$ python3 -q
>>> import numpy as np
>>> np.set_printoptions(precision=2, suppress=True, linewidth=140, legacy="1.25")
>>> rnd = lambda a: np.round(a, 2) + 0
>>> J = np.array([[1.0, 0.0, -1.6, 0.9, 1.6, -0.4],
...     [-2.3, -4.8, 0.5, -0.1, 0.6, -0.6],
...     [-0.1, -1.8, 0.1, 0.0, -0.1, -0.5],
...     [-0.2, -5.1, -0.1, 1.1, -0.9, 1.6],
...     [0.5, 1.8, 0.6, 1.0, -0.1, 2.2],
...     [0.0, -0.9, 0.1, 0.8, 2.1, -0.4],
...     [0.1, 2.4, 0.6, -1.3, -0.1, 0.7],
...     [-0.1, 0.6, 0.9, -0.4, 0.8, 1.4],
...     [2.5, -0.3, 0.4, 1.4, -1.1, 0.6]])
>>> B = J / np.linalg.norm(J, axis=1, keepdims=True)
>>> C2 = B @ B.T
>>> print(rnd(C2[1]))
[-0.14  1.    0.9   0.78 -0.65  0.44 -0.76 -0.23 -0.31]
>>> print((C2 - 2 * np.eye(9)).round(6).argmax(axis=1))
[5 2 1 2 7 0 7 4 4]
>>> print(rnd(np.degrees(np.arccos(np.clip(C2[1, 8], -1, 1)))))
107.9
>>> print(rnd(np.linalg.norm(B, axis=1)))
[1. 1. 1. 1. 1. 1. 1. 1. 1.]
>>> W0 = np.load("mat.npy")
>>> print(rnd(W0))
[[ 0.5   0.    0.87  0.    0.    0.    0.  ]
 [ 0.    1.    0.    0.    0.    0.    0.  ]
 [-0.87  0.    0.5   0.    0.    0.    0.  ]
 [ 0.    0.    0.    1.    0.    0.    0.  ]
 [ 0.    0.    0.    0.    1.    0.    0.  ]
 [ 0.    0.    0.    0.    0.    1.    0.  ]
 [ 0.    0.    0.    0.    0.    0.    1.  ]]
>>> # keeps lengths
>>> rng = np.random.default_rng(59)
>>> B = W0 + rng.integers(-2, 3, (7, 1)) @ rng.integers(-2, 3, (1, 7))
>>> print(rnd(B))
[[-0.5  -1.   -1.13 -2.   -2.    2.   -2.  ]
 [ 0.    1.    0.    0.    0.    0.    0.  ]
 [-1.87 -1.   -1.5  -2.   -2.    2.   -2.  ]
 [-2.   -2.   -4.   -3.   -4.    4.   -4.  ]
 [-1.   -1.   -2.   -2.   -1.    2.   -2.  ]
 [ 2.    2.    4.    4.    4.   -3.    4.  ]
 [-2.   -2.   -4.   -4.   -4.    4.   -3.  ]]
>>> print(np.abs(B - W0).sum(axis=1))
[12.  0. 12. 24. 12. 24. 24.]
>>> print(rnd(np.linalg.svd(B - W0, compute_uv=False)))
[18.17  0.    0.    0.    0.    0.    0.  ]
>>> print(B - W0)
[[-1. -1. -2. -2. -2.  2. -2.]
 [ 0.  0.  0.  0.  0.  0.  0.]
 [-1. -1. -2. -2. -2.  2. -2.]
 [-2. -2. -4. -4. -4.  4. -4.]
 [-1. -1. -2. -2. -2.  2. -2.]
 [ 2.  2.  4.  4.  4. -4.  4.]
 [-2. -2. -4. -4. -4.  4. -4.]]
>>> print(np.linalg.matrix_rank(B - W0, tol=1e-8))
1
>>> T = np.stack([B, -3 * B, B[::-1]])
>>> print(np.linalg.matrix_rank(T.reshape(3, -1)))
2
>>> print((T @ B.T).shape)
(3, 7, 7)
>>> x = np.array([-3, 3, 3, 0, 1, 1, -1])
>>> y = W0 @ x
>>> print(rnd(y))
[ 1.1  3.   4.1  0.   1.   1.  -1. ]
>>> print(rnd(np.linalg.solve(W0, 3 * y)))
[-9.  9.  9.  0.  3.  3. -3.]
>>> print(rnd(np.linalg.solve(W0, y)))
[-3.  3.  3.  0.  1.  1. -1.]
>>> lab = rng.permutation(7)
>>> B = W0[:, lab] * rng.choice([-1, 1], 7)
>>> print(rnd(B))
[[ 0.    0.    0.    0.87  0.   -0.5   0.  ]
 [ 0.   -1.    0.    0.    0.    0.    0.  ]
 [ 0.    0.    0.    0.5   0.    0.87  0.  ]
 [ 0.    0.    0.    0.    0.    0.   -1.  ]
 [ 0.    0.    0.    0.    1.    0.    0.  ]
 [ 1.    0.    0.    0.    0.    0.    0.  ]
 [ 0.    0.   -1.    0.    0.    0.    0.  ]]
>>> Uu, _, Vh = np.linalg.svd(W0.T @ B)
>>> print(lab)
[5 1 6 2 4 0 3]
>>> f = np.array([0, 2, 1, 0, 2, 2, 1])
>>> B = W0 + np.outer(f, np.eye(7)[2])
>>> print(np.linalg.matrix_rank(B - W0))
1
>>> print(np.linalg.matrix_rank(np.linalg.inv(B) - np.linalg.inv(W0), tol=1e-8))
1
>>> m1 = np.load("sample18.npy")
>>> print(m1)
[[3 0 1 0 2 0]
 [3 1 1 3 3 2]
 [1 1 2 3 0 0]
 [3 1 1 3 1 3]
 [1 1 0 3 1 3]
 [2 1 2 1 1 3]]
>>> Uu, s, Vh = np.linalg.svd(m1)
>>> print(rnd(s))
[10.36  3.56  2.74  2.11  1.02  0.01]
>>> print(np.argmax(s[:-1] / (s[1:] + 1e-6)) + 1)
5
>>> B = Uu[:, :5] @ np.diag(s[:5]) @ Vh[:5]
>>> print(np.linalg.matrix_rank(B))
5
>>> print(rnd(np.abs(m1 - B).max()))
0.01
>>> print(rnd(np.linalg.norm(m1 - B, 2)), rnd(s[5]))
0.01 0.01
>>> print(rnd(B))
[[3.   0.   1.   0.   2.   0.  ]
 [3.   1.   1.   3.   3.   2.  ]
 [1.   1.   2.   3.   0.   0.  ]
 [3.   1.   1.   3.   1.   3.  ]
 [1.   1.01 0.   3.   1.   3.  ]
 [2.   1.   2.   1.   1.   3.  ]]
>>> x = np.array([2, 4, 3, 1, 3, 2, 1])
>>> print(rnd(W0 * x))
[[ 1.    0.    2.6   0.    0.    0.    0.  ]
 [ 0.    4.    0.    0.    0.    0.    0.  ]
 [-1.73  0.    1.5   0.    0.    0.    0.  ]
 [ 0.    0.    0.    1.    0.    0.    0.  ]
 [ 0.    0.    0.    0.    3.    0.    0.  ]
 [ 0.    0.    0.    0.    0.    2.    0.  ]
 [ 0.    0.    0.    0.    0.    0.    1.  ]]
>>> print(rnd(W0 @ np.eye(7)[2]))
[0.87 0.   0.5  0.   0.   0.   0.  ]
>>> print(rnd(W0 @ np.ones(7)))
[ 1.37  1.   -0.37  1.    1.    1.    1.  ]
>>> print(np.sign((W0 @ x).round(6)))
[ 1.  1. -1.  1.  1.  1.  1.]
>>> print(np.linalg.norm(W0 @ x) <= np.linalg.norm(W0, 2) * np.linalg.norm(x) + 1e-9)
True
>>> print(rnd(W0 @ (2 * x)))
[ 7.2   8.   -0.46  2.    6.    4.    2.  ]
>>> print(rnd(W0 @ x))
[ 3.6   4.   -0.23  1.    3.    2.    1.  ]
>>> print(np.allclose(m1, m1.T))
False
>>> print((m1 + m1.T) / 2)
[[3.  1.5 1.  1.5 1.5 1. ]
 [1.5 1.  1.  2.  2.  1.5]
 [1.  1.  2.  2.  0.  1. ]
 [1.5 2.  2.  3.  2.  2. ]
 [1.5 2.  0.  2.  1.  2. ]
 [1.  1.5 1.  2.  2.  3. ]]
>>> print(np.trace(m1))
13
>>> print(rnd(np.sort(np.abs(np.linalg.eigvals(m1)))))
[0.03 1.69 1.69 1.74 1.74 9.13]
>>> feats = np.load("w.npy")
>>> print(feats)
[[ 8.28 -4.21  1.    1.52  7.49]
 [ 2.98 -2.12  0.03 -0.61  6.28]
 [ 9.4  -4.49  1.58  1.41  7.3 ]
 [11.59 -4.98  2.33  2.57  5.68]
 [ 8.28 -4.22  1.01  1.52  7.47]
 [10.4  -5.07  1.21  2.59  8.21]
 [ 6.3  -2.92  1.39  0.48  4.5 ]
 [ 3.16 -1.3   1.2  -0.41  1.71]
 [ 4.08 -2.29  0.19  0.69  4.92]
 [11.58 -4.99  2.39  2.58  5.73]
 [ 2.11 -0.98  0.62 -0.3   1.94]]
>>> Xc = (feats - feats.mean(axis=0)) / feats.std(axis=0)
>>> print(rnd(Xc.std(axis=0)))
[1. 1. 1. 1. 1.]
>>> print(np.argwhere(np.abs(Xc) > 2))
[]
>>> coef = np.linalg.lstsq(np.delete(Xc, 2, axis=1), Xc[:, 2])[0]
>>> print(rnd(coef))
[ 2.03 -0.05 -0.81 -0.75]
>>> print(np.abs(coef).argmax())
0
>>> cent = feats[[5, 6]].astype(float)
>>> for _ in range(6):
...     lab = np.linalg.norm(feats[:, None] - cent, axis=-1).argmin(axis=1)
...     cent = np.array([feats[lab == j].mean(axis=0) for j in range(2)])
... 
>>> print(lab)
[0 1 0 0 0 0 1 1 1 0 1]
>>> print(rnd(cent[1] - cent[0]))
[-6.2   2.74 -0.9  -2.06 -3.11]
>>> lab = feats[:, 0] > np.median(feats[:, 0])
>>> f = feats[lab].mean(axis=0) - feats[~lab].mean(axis=0)
>>> print(np.argsort(-np.abs(f).round(6), kind="stable"))
[0 1 3 4 2]
>>> print(rnd(f))
[ 5.72 -2.31  1.1   1.87  1.83]
>>> print(((feats - feats.mean(axis=0)) @ f > 0).astype(int))
[1 0 1 1 1 1 0 0 0 1 0]
>>> F = np.load("layer4.npy")
>>> print(F)
[[-2  3  0  0]
 [-1  2  0  0]
 [ 0  0 -2  3]
 [ 0  0 -1  2]]
>>> # 2 blocks once reordered
>>> def softmax(z):
...     e = np.exp(z - z.max(axis=-1, keepdims=True))
...     return e / e.sum(axis=-1, keepdims=True)
... 
>>> print(rnd(softmax(F).sum(axis=1)))
[1. 1. 1. 1.]
>>> print(rnd(softmax(10 * F[1])))
[0. 1. 0. 0.]
>>> print(rnd(softmax(F[1])))
[0.04 0.76 0.1  0.1 ]
>>> att = F @ F.T / np.sqrt(4)
>>> print(rnd(softmax(att)[1] @ F))
[-1.76  2.74 -0.04  0.07]
>>> print(softmax(att).round(6).argmax(axis=1))
[0 0 2 2]
>>> print(rnd(softmax(att + np.triu(np.full(att.shape, -np.inf), 1))))
[[1.   0.   0.   0.  ]
 [0.82 0.18 0.   0.  ]
 [0.   0.   1.   0.  ]
 [0.01 0.01 0.79 0.18]]
>>> print(rnd(softmax(att)))
[[0.92 0.08 0.   0.  ]
 [0.79 0.18 0.01 0.01]
 [0.   0.   0.92 0.08]
 [0.01 0.01 0.79 0.18]]
>>> B = np.array([[1, -2, 0], [2, -1, -2], [-2, -2, 2], [1, 2, -1]])
>>> print(np.einsum("ik,kj->ij", F, B))
[[ 4  1 -6]
 [ 3  0 -4]
 [ 7 10 -7]
 [ 4  6 -4]]
>>> print(np.linalg.matrix_rank(F @ B))
3
>>> print(np.einsum("ik,kj->ji", F, B))
[[ 4  3  7  4]
 [ 1  0 10  6]
 [-6 -4 -7 -4]]
>>> print(B.T @ F.T)
[[ 4  3  7  4]
 [ 1  0 10  6]
 [-6 -4 -7 -4]]
>>> print(np.einsum("ij->j", F))
[-3  5 -3  5]
